In [1]: import numpy as np

In [2]: import numpy.linalg as la

In [3]: np.set_printoptions(precision=3, suppress=True, linewidth=100)

In [4]: E = np.load("case10.npy")

In [5]: print(E)
[[ 0  3  1  3  3  2  1]
 [ 0  3  1  3  3  2  1]
 [ 0  3  1  3  3  2  1]
 [ 0  3  1  3  3  2  1]
 [-2  1 -1  1  1  0 -1]
 [ 0  3  1  3  3  2  1]
 [-1  2  0  2  2  1  0]]

In [6]: M2 = E / np.sqrt((E ** 2).mean(axis=1, keepdims=True))

In [7]: print(M2[4])
[-1.764  0.882 -0.882  0.882  0.882  0.    -0.882]

In [8]: print(E - E.mean(axis=1, keepdims=True))
[[-1.857  1.143 -0.857  1.143  1.143  0.143 -0.857]
 [-1.857  1.143 -0.857  1.143  1.143  0.143 -0.857]
 [-1.857  1.143 -0.857  1.143  1.143  0.143 -0.857]
 [-1.857  1.143 -0.857  1.143  1.143  0.143 -0.857]
 [-1.857  1.143 -0.857  1.143  1.143  0.143 -0.857]
 [-1.857  1.143 -0.857  1.143  1.143  0.143 -0.857]
 [-1.857  1.143 -0.857  1.143  1.143  0.143 -0.857]]

In [9]: print(la.matrix_rank(M2) == la.matrix_rank(E))
True

In [10]: r0 = np.array([1, 2, 3, 0, 3, 0, 1, 1, 0]) + 0.5

In [11]: feats = np.eye(9) - 2 * np.outer(r0, r0) / (r0 @ r0)

In [12]: print(feats)
[[ 0.882 -0.196 -0.275 -0.039 -0.275 -0.039 -0.118 -0.118 -0.039]
 [-0.196  0.673 -0.458 -0.065 -0.458 -0.065 -0.196 -0.196 -0.065]
 [-0.275 -0.458  0.359 -0.092 -0.641 -0.092 -0.275 -0.275 -0.092]
 [-0.039 -0.065 -0.092  0.987 -0.092 -0.013 -0.039 -0.039 -0.013]
 [-0.275 -0.458 -0.641 -0.092  0.359 -0.092 -0.275 -0.275 -0.092]
 [-0.039 -0.065 -0.092 -0.013 -0.092  0.987 -0.039 -0.039 -0.013]
 [-0.118 -0.196 -0.275 -0.039 -0.275 -0.039  0.882 -0.118 -0.039]
 [-0.118 -0.196 -0.275 -0.039 -0.275 -0.039 -0.118  0.882 -0.039]
 [-0.039 -0.065 -0.092 -0.013 -0.092 -0.013 -0.039 -0.039  0.987]]

In [13]: rng = np.random.default_rng(6952)

In [14]: idx = rng.permutation(9)

In [15]: M2 = feats[:, idx] * rng.choice([-1, 1], 9)

In [16]: print(M2)
[[ 0.039 -0.118 -0.196 -0.275 -0.275 -0.039  0.039 -0.118 -0.882]
 [ 0.065 -0.196  0.673 -0.458 -0.458 -0.065  0.065 -0.196  0.196]
 [ 0.092 -0.275 -0.458 -0.641  0.359 -0.092  0.092 -0.275  0.275]
 [-0.987 -0.039 -0.065 -0.092 -0.092 -0.013  0.013 -0.039  0.039]
 [ 0.092 -0.275 -0.458  0.359 -0.641 -0.092  0.092 -0.275  0.275]
 [ 0.013 -0.039 -0.065 -0.092 -0.092  0.987  0.013 -0.039  0.039]
 [ 0.039  0.882 -0.196 -0.275 -0.275 -0.039  0.039 -0.118  0.118]
 [ 0.039 -0.118 -0.196 -0.275 -0.275 -0.039  0.039  0.882  0.118]
 [ 0.013 -0.039 -0.065 -0.092 -0.092 -0.013 -0.987 -0.039  0.039]]

In [17]: U, _, Vh = la.svd(feats.T @ M2)

In [18]: print(idx)
[3 6 1 4 2 5 8 7 0]

In [19]: print(np.round(la.lstsq(feats, M2)[0], 3) + 0)
[[ 0.  0.  0.  0.  0.  0.  0.  0. -1.]
 [ 0.  0.  1.  0.  0.  0.  0.  0.  0.]
 [ 0.  0.  0.  0.  1.  0.  0.  0.  0.]
 [-1.  0.  0.  0.  0.  0.  0.  0.  0.]
 [ 0.  0.  0.  1.  0.  0.  0.  0.  0.]
 [ 0.  0.  0.  0.  0.  1.  0.  0.  0.]
 [ 0.  1.  0.  0.  0.  0.  0.  0.  0.]
 [ 0.  0.  0.  0.  0.  0.  0.  1.  0.]
 [ 0.  0.  0.  0.  0.  0. -1.  0.  0.]]

In [20]: x0 = np.array([-3, 2, -1, 3, -3, 0, -1, 2, 2])

In [21]: y = feats @ x0

In [22]: print(y)
[-2.255  3.242  0.739  3.248 -1.261  0.248 -0.255  2.745  2.248]

In [23]: print(np.round(la.solve(feats, 5 * y), 3) + 0)
[-15.  10.  -5.  15. -15.   0.  -5.  10.  10.]

In [24]: print(np.round(la.solve(feats, y), 3) + 0)
[-3.  2. -1.  3. -3.  0. -1.  2.  2.]

In [25]: M2 = la.inv(feats)

In [26]: print(round(la.slogdet(feats)[0], 3))
-1.0

In [27]: print((np.abs(M2) > 1e-9).astype(int))
[[1 1 1 1 1 1 1 1 1]
 [1 1 1 1 1 1 1 1 1]
 [1 1 1 1 1 1 1 1 1]
 [1 1 1 1 1 1 1 1 1]
 [1 1 1 1 1 1 1 1 1]
 [1 1 1 1 1 1 1 1 1]
 [1 1 1 1 1 1 1 1 1]
 [1 1 1 1 1 1 1 1 1]
 [1 1 1 1 1 1 1 1 1]]

In [28]: print(np.allclose(M2, feats.T))
True

In [29]: print(np.round(feats @ M2, 3) + 0)
[[1. 0. 0. 0. 0. 0. 0. 0. 0.]
 [0. 1. 0. 0. 0. 0. 0. 0. 0.]
 [0. 0. 1. 0. 0. 0. 0. 0. 0.]
 [0. 0. 0. 1. 0. 0. 0. 0. 0.]
 [0. 0. 0. 0. 1. 0. 0. 0. 0.]
 [0. 0. 0. 0. 0. 1. 0. 0. 0.]
 [0. 0. 0. 0. 0. 0. 1. 0. 0.]
 [0. 0. 0. 0. 0. 0. 0. 1. 0.]
 [0. 0. 0. 0. 0. 0. 0. 0. 1.]]

In [30]: print(round(float(la.det(feats) * la.det(M2)), 3))
1.0

In [31]: print(M2)
[[ 0.882 -0.196 -0.275 -0.039 -0.275 -0.039 -0.118 -0.118 -0.039]
 [-0.196  0.673 -0.458 -0.065 -0.458 -0.065 -0.196 -0.196 -0.065]
 [-0.275 -0.458  0.359 -0.092 -0.641 -0.092 -0.275 -0.275 -0.092]
 [-0.039 -0.065 -0.092  0.987 -0.092 -0.013 -0.039 -0.039 -0.013]
 [-0.275 -0.458 -0.641 -0.092  0.359 -0.092 -0.275 -0.275 -0.092]
 [-0.039 -0.065 -0.092 -0.013 -0.092  0.987 -0.039 -0.039 -0.013]
 [-0.118 -0.196 -0.275 -0.039 -0.275 -0.039  0.882 -0.118 -0.039]
 [-0.118 -0.196 -0.275 -0.039 -0.275 -0.039 -0.118  0.882 -0.039]
 [-0.039 -0.065 -0.092 -0.013 -0.092 -0.013 -0.039 -0.039  0.987]]

In [32]: print(la.inv(M2))
[[ 0.882 -0.196 -0.275 -0.039 -0.275 -0.039 -0.118 -0.118 -0.039]
 [-0.196  0.673 -0.458 -0.065 -0.458 -0.065 -0.196 -0.196 -0.065]
 [-0.275 -0.458  0.359 -0.092 -0.641 -0.092 -0.275 -0.275 -0.092]
 [-0.039 -0.065 -0.092  0.987 -0.092 -0.013 -0.039 -0.039 -0.013]
 [-0.275 -0.458 -0.641 -0.092  0.359 -0.092 -0.275 -0.275 -0.092]
 [-0.039 -0.065 -0.092 -0.013 -0.092  0.987 -0.039 -0.039 -0.013]
 [-0.118 -0.196 -0.275 -0.039 -0.275 -0.039  0.882 -0.118 -0.039]
 [-0.118 -0.196 -0.275 -0.039 -0.275 -0.039 -0.118  0.882 -0.039]
 [-0.039 -0.065 -0.092 -0.013 -0.092 -0.013 -0.039 -0.039  0.987]]

In [33]: print(np.round(la.cond(feats), 3))
1.0

In [34]: print([round(float(la.det(M2[:i, :i])), 2) + 0 for i in range(1, 10)])
[0.88, 0.56, -0.08, -0.1, -0.74, -0.75, -0.87, -0.99, -1.0]

In [35]: print(np.all(la.eigvalsh(M2) > 0))
False

In [36]: A = np.loadtxt("w.csv", delimiter=",")

In [37]: print(A)
[[ 0.  0.  0.  0.  0.  0.  0.  0.  0.  0.  0.]
 [ 6.  3.  5.  4.  8.  5.  4.  7.  4.  3.  1.]
 [ 4.  4.  6.  4.  6.  5.  5. 10.  9.  5. 10.]
 [ 5.  2.  7.  8.  5.  8.  0.  9.  2.  6.  6.]
 [ 8.  3.  6.  4.  4.  6.  4.  7.  6.  5.  3.]
 [ 4.  8.  8. 10.  0.  7.  8. 11.  4. 12. 11.]
 [ 9. 10. 10.  3. 10.  6.  6. 15.  4.  9.  8.]
 [11.  4.  9.  9.  8. 11. 12. 14. 15.  8.  8.]
 [13.  9. 21. 16. 13. 15.  7. 22. 15. 20. 12.]
 [ 2.  7.  8.  8.  2.  3.  6.  6.  6.  7.  5.]
 [ 3.  2.  3.  4.  1.  0.  0.  4.  4.  5.  2.]
 [ 4.  8.  5.  5.  0.  3.  8.  7.  2.  8.  6.]
 [ 9.  6.  9. 12.  6. 10.  7. 12.  7.  8. 10.]
 [ 9.  6. 12.  5. 11. 11.  9. 15. 14. 11. 13.]
 [ 8. 13. 12.  7.  9.  4. 13. 18. 13. 10.  8.]
 [ 6.  6. 10.  7. 10.  6.  7. 11.  8.  6.  2.]
 [ 3.  2.  6.  9.  1.  4.  0.  8.  6.  9.  7.]
 [ 4.  6.  9.  8.  6.  2.  7. 10. 12.  9.  3.]
 [ 9.  3.  9.  3.  7.  9.  0.  8.  1.  7.  4.]
 [ 5.  2.  6.  1.  5.  6.  4.  5.  5.  6.  3.]
 [ 8.  4.  7.  7.  6.  4.  0.  9.  4.  7.  3.]
 [11. 11. 14.  4.  8.  7.  6. 17.  9. 17. 12.]
 [ 8.  5. 11.  4.  8. 10.  5. 13. 10. 10. 13.]
 [ 9.  8.  8.  8.  8.  2.  5. 13. 13.  8.  7.]
 [ 9. 14. 14. 13. 12.  6. 15. 17. 19. 11. 10.]
 [ 7.  7.  5. 10.  5.  4. 11.  8. 11.  5.  4.]
 [ 0.  3.  5.  3.  2.  1.  3.  4.  4.  3.  1.]
 [16. 14. 14. 11. 13.  7. 10. 23. 13. 14. 10.]
 [15.  7. 14. 21. 12. 14. 12. 24. 20. 14. 13.]
 [ 6.  9.  9. 12.  4.  4. 10. 10. 11.  7.  5.]
 [ 7.  6.  6.  3.  5.  5.  5. 10.  0.  6.  3.]
 [ 9.  7. 12.  4.  8.  6.  1. 12.  9. 13. 10.]
 [ 8.  7.  9.  4. 13.  6.  5. 12.  8.  6.  6.]
 [ 2.  4.  2.  0.  0.  1.  5.  5.  0.  4.  2.]
 [ 0.  0.  0.  0.  0.  0.  0.  0.  0.  0.  0.]
 [ 5.  2.  5.  8.  2.  4.  4.  9.  9.  7.  7.]
 [ 4.  4. 13.  8.  4. 10.  3. 11.  7. 12.  9.]
 [13. 11. 16.  8. 12. 12.  4. 15.  7. 14. 13.]
 [12. 12. 18. 16. 17. 12. 12. 24. 19. 13. 12.]
 [ 8.  7.  7.  4.  8.  6.  9. 12.  4.  7.  3.]
 [ 7. 10. 10. 13.  7.  5. 14. 12. 15.  8.  5.]]

In [38]: d = la.norm(A[:, None] - A[None], axis=-1)

In [39]: print(np.unravel_index(d.round(6).argmax(), d.shape))
(np.int64(0), np.int64(28))

In [40]: print(np.flatnonzero(d[16] < d.mean() / 2))
[ 3  9 16 20 35]
